$ python -q
>>> import numpy as np
>>> from numpy import linalg as LA
>>> np.set_printoptions(precision=3, suppress=True, linewidth=160, sign=" ")
>>> rd = lambda a: np.round(a, 3) + 0
>>> A = np.load("case19.npy")
>>> print(A)
[[ 0.862 -0.537  0.245]
 [ 0.245  0.995 -0.935]
 [ 0.43  -0.996  0.938]
 [ 0.952 -0.834  0.501]
 [-0.744 -0.793  0.585]
 [ 0.462  0.537 -0.354]
 [-0.129  0.744 -0.485]
 [ 0.996 -0.834  0.438]
 [ 0.887 -0.617  0.3  ]
 [ 0.11  -0.119  0.06 ]
 [ 0.446 -0.974  0.827]
 [-0.927 -0.867  0.691]
 [ 0.944 -0.894  0.598]
 [-0.139  0.446 -0.254]
 [ 0.641  0.446 -0.31 ]
 [-0.917  0.235 -0.03 ]
 [ 0.604 -0.984  0.862]
 [ 0.345  0.793 -0.558]
 [-0.04   0.933 -0.735]
 [ 0.92  -0.793  0.462]
 [-0.711  0.446 -0.207]
 [-0.478  0.967 -0.804]
 [ 0.831  0.867 -0.675]]
>>> lab = A[:, 0] > np.median(A[:, 0])
>>> f = A[lab].mean(axis=0) - A[~lab].mean(axis=0)
>>> print(rd(f))
[ 1.023 -0.652  0.408]
>>> print(lab.astype(int))
[ 1  0  0  1  0  1  0  1  1  0  1  0  1  0  1  0  1  0  0  1  0  0  1]
>>> other = np.c_[A[:, :2] @ np.array([[-1, -1], [0, -1]]), np.array([-3, -3, 0, 0, -3, 2, 3, -1, 1, -2, -3, 2, -2, 0, 0, 2, 1, -2, -2, -1, 0, 0, 0])]
>>> print(rd(other))
[[-0.862 -0.325 -3.   ]
 [-0.245 -1.24  -3.   ]
 [-0.43   0.566  0.   ]
 [-0.952 -0.118  0.   ]
 [ 0.744  1.537 -3.   ]
 [-0.462 -0.999  2.   ]
 [ 0.129 -0.615  3.   ]
 [-0.996 -0.162 -1.   ]
 [-0.887 -0.27   1.   ]
 [-0.11   0.009 -2.   ]
 [-0.446  0.528 -3.   ]
 [ 0.927  1.794  2.   ]
 [-0.944 -0.05  -2.   ]
 [ 0.139 -0.307  0.   ]
 [-0.641 -1.087  0.   ]
 [ 0.917  0.682  2.   ]
 [-0.604  0.38   1.   ]
 [-0.345 -1.138 -2.   ]
 [ 0.04  -0.893 -2.   ]
 [-0.92  -0.127 -1.   ]
 [ 0.711  0.265  0.   ]
 [ 0.478 -0.489  0.   ]
 [-0.831 -1.698  0.   ]]
>>> print(LA.matrix_rank(other))
3
>>> print(rd(LA.norm(other - A @ LA.lstsq(A, other)[0], axis=0)))
[ 0.     0.     7.874]
>>> J = np.loadtxt("w.csv", delimiter=",")
>>> print(rd(J))
[[-0.425  0.062 -0.819  0.348 -0.154]
 [-0.142 -0.618  0.275  0.685  0.23 ]
 [-0.177 -0.732 -0.231 -0.615  0.033]
 [-0.602  0.021  0.421 -0.047 -0.677]
 [-0.637  0.279  0.152 -0.17   0.681]]
>>> f = np.array([2, 2, -1, 1, -2])
>>> other = J + np.outer(f, np.eye(5)[1])
>>> print(LA.matrix_rank(LA.inv(other) - LA.inv(J), tol=1e-8))
1
>>> print(rd(other))
[[-0.425  2.062 -0.819  0.348 -0.154]
 [-0.142  1.382  0.275  0.685  0.23 ]
 [-0.177 -1.732 -0.231 -0.615  0.033]
 [-0.602  1.021  0.421 -0.047 -0.677]
 [-0.637 -1.721  0.152 -0.17   0.681]]
